$ ipython --no-banner

In [1]: import numpy as np

In [2]: np.set_printoptions(suppress=True, linewidth=100)

In [3]: rng = np.random.default_rng(929)

In [4]: lab = rng.integers(0, 2, 5)

In [5]: W0 = np.triu((lab[:, None] == lab) & (rng.random((5, 5)) < 0.8), 1).astype(int)

In [6]: W0 += W0.T

In [7]: W0
Out[7]: 
array([[0, 1, 0, 0, 0],
       [1, 0, 0, 0, 0],
       [0, 0, 0, 0, 1],
       [0, 0, 0, 0, 0],
       [0, 0, 1, 0, 0]])

In [8]: t3 = np.stack([W0, 4 * W0, W0[::-1]])

In [9]: np.linalg.matrix_rank(t3)
Out[9]: array([4, 4, 4])

In [10]: np.einsum("bij,cij->bc", t3, t3)
Out[10]: 
array([[ 4, 16,  1],
       [16, 64,  4],
       [ 1,  4,  4]])

In [11]: (t3 @ W0.T).shape
Out[11]: (3, 5, 5)

In [12]: np.round(np.linalg.det(t3), 1)
Out[12]: array([0., 0., 0.])

In [13]: t3.shape
Out[13]: (3, 5, 5)

In [14]: np.linalg.matrix_rank(t3.reshape(3, -1))
Out[14]: np.int64(2)

In [15]: evals, vecs = np.linalg.eigh(W0)

In [16]: x = np.array([0, 0, 1, 2, 0])

In [17]: np.round(vecs * np.maximum(evals, 0) @ vecs.T, 1)
Out[17]: 
array([[0.5, 0.5, 0. , 0. , 0. ],
       [0.5, 0.5, 0. , 0. , 0. ],
       [0. , 0. , 0.5, 0. , 0.5],
       [0. , 0. , 0. , 0. , 0. ],
       [0. , 0. , 0.5, 0. , 0.5]])

In [18]: x @ W0 @ x / (x @ x), evals[0], evals[-1]
Out[18]: (np.float64(0.0), np.float64(-1.0), np.float64(1.0))

In [19]: np.round(vecs * np.abs(evals) @ vecs.T, 1) + 0
Out[19]: 
array([[1., 0., 0., 0., 0.],
       [0., 1., 0., 0., 0.],
       [0., 0., 1., 0., 0.],
       [0., 0., 0., 0., 0.],
       [0., 0., 0., 0., 1.]])

In [20]: x @ W0 @ x
Out[20]: np.int64(0)

In [21]: np.round(np.linalg.eigvalsh(W0[1:, 1:]), 1)
Out[21]: array([-1.,  0.,  0.,  1.])

In [22]: np.round(np.linalg.det(W0), 1)
Out[22]: np.float64(0.0)

In [23]: np.round(np.sort(np.linalg.eigvals(W0).real), 1)
Out[23]: array([-1., -1.,  0.,  1.,  1.])

In [24]: W0 @ W0
Out[24]: 
array([[1, 0, 0, 0, 0],
       [0, 1, 0, 0, 0],
       [0, 0, 1, 0, 0],
       [0, 0, 0, 0, 0],
       [0, 0, 0, 0, 1]])

In [25]: (W0 != 0).astype(int)
Out[25]: 
array([[0, 1, 0, 0, 0],
       [1, 0, 0, 0, 0],
       [0, 0, 0, 0, 1],
       [0, 0, 0, 0, 0],
       [0, 0, 1, 0, 0]])

In [26]: [round(float(x), 1) for x in np.linalg.svd(W0, compute_uv=False)[:3]]
Out[26]: [1.0, 1.0, 1.0]

In [27]: round(float(np.linalg.norm(W0, 2) / np.linalg.norm(W0)), 1)
Out[27]: 0.5

In [28]: A = np.loadtxt("a.csv", delimiter=",")

In [29]: A
Out[29]: 
array([[-6.,  0.,  2.,  0., -4.],
       [ 0.,  0.,  0.,  0.,  0.],
       [-6.,  0.,  2.,  0., -4.]])

In [30]: round(float(np.linalg.norm(A, 2) / np.linalg.norm(A)), 1)
Out[30]: 1.0

In [31]: np.argsort(-np.linalg.norm(A, axis=0).round(6), kind="stable")[:3]
Out[31]: array([0, 4, 2])

In [32]: [round(float(x), 1) for x in np.linalg.svd(A, compute_uv=False)[:3]]
Out[32]: [10.6, 0.0, 0.0]

In [33]: rk = np.linalg.matrix_rank(A)

In [34]: rk
Out[34]: np.int64(1)

In [35]: ns = np.linalg.svd(A)[2][rk:].T

In [36]: ns.shape
Out[36]: (5, 4)

In [37]: [int(np.linalg.matrix_rank(np.delete(A, i, axis=0))) for i in range(3)]
Out[37]: [1, 1, 1]

In [38]: np.linalg.matrix_rank(A.T @ A), np.linalg.matrix_rank(A @ A.T)
Out[38]: (np.int64(1), np.int64(1))

In [39]: [int(np.linalg.matrix_rank(A[:, :j + 1])) for j in range(5)]
Out[39]: [1, 1, 1, 1, 1]

In [40]: np.allclose(A @ ns, 0)
Out[40]: True

In [41]: t = np.radians(60)

In [42]: r_ = np.eye(5)

In [43]: r_[1, 1] = r_[4, 4] = np.cos(t)

In [44]: r_[1, 4], r_[4, 1] = -np.sin(t), np.sin(t)

In [45]: r_.round(1)
Out[45]: 
array([[ 1. ,  0. ,  0. ,  0. ,  0. ],
       [ 0. ,  0.5,  0. ,  0. , -0.9],
       [ 0. ,  0. ,  1. ,  0. ,  0. ],
       [ 0. ,  0. ,  0. ,  1. ,  0. ],
       [ 0. ,  0.9,  0. ,  0. ,  0.5]])

In [46]: M2 = A @ r_.T

In [47]: np.round(np.linalg.svd(A, compute_uv=False), 1) + 0, np.round(np.linalg.svd(M2, compute_uv=False), 1) + 0
Out[47]: (array([10.6,  0. ,  0. ]), array([10.6,  0. ,  0. ]))

In [48]: np.round(np.abs(M2 - A).max(axis=0), 1)
Out[48]: array([0. , 3.5, 0. , 0. , 2. ])

In [49]: np.allclose(A @ A.T, M2 @ M2.T)
Out[49]: True

In [50]: M2.round(1)
Out[50]: 
array([[-6. ,  3.5,  2. ,  0. , -2. ],
       [ 0. ,  0. ,  0. ,  0. ,  0. ],
       [-6. ,  3.5,  2. ,  0. , -2. ]])
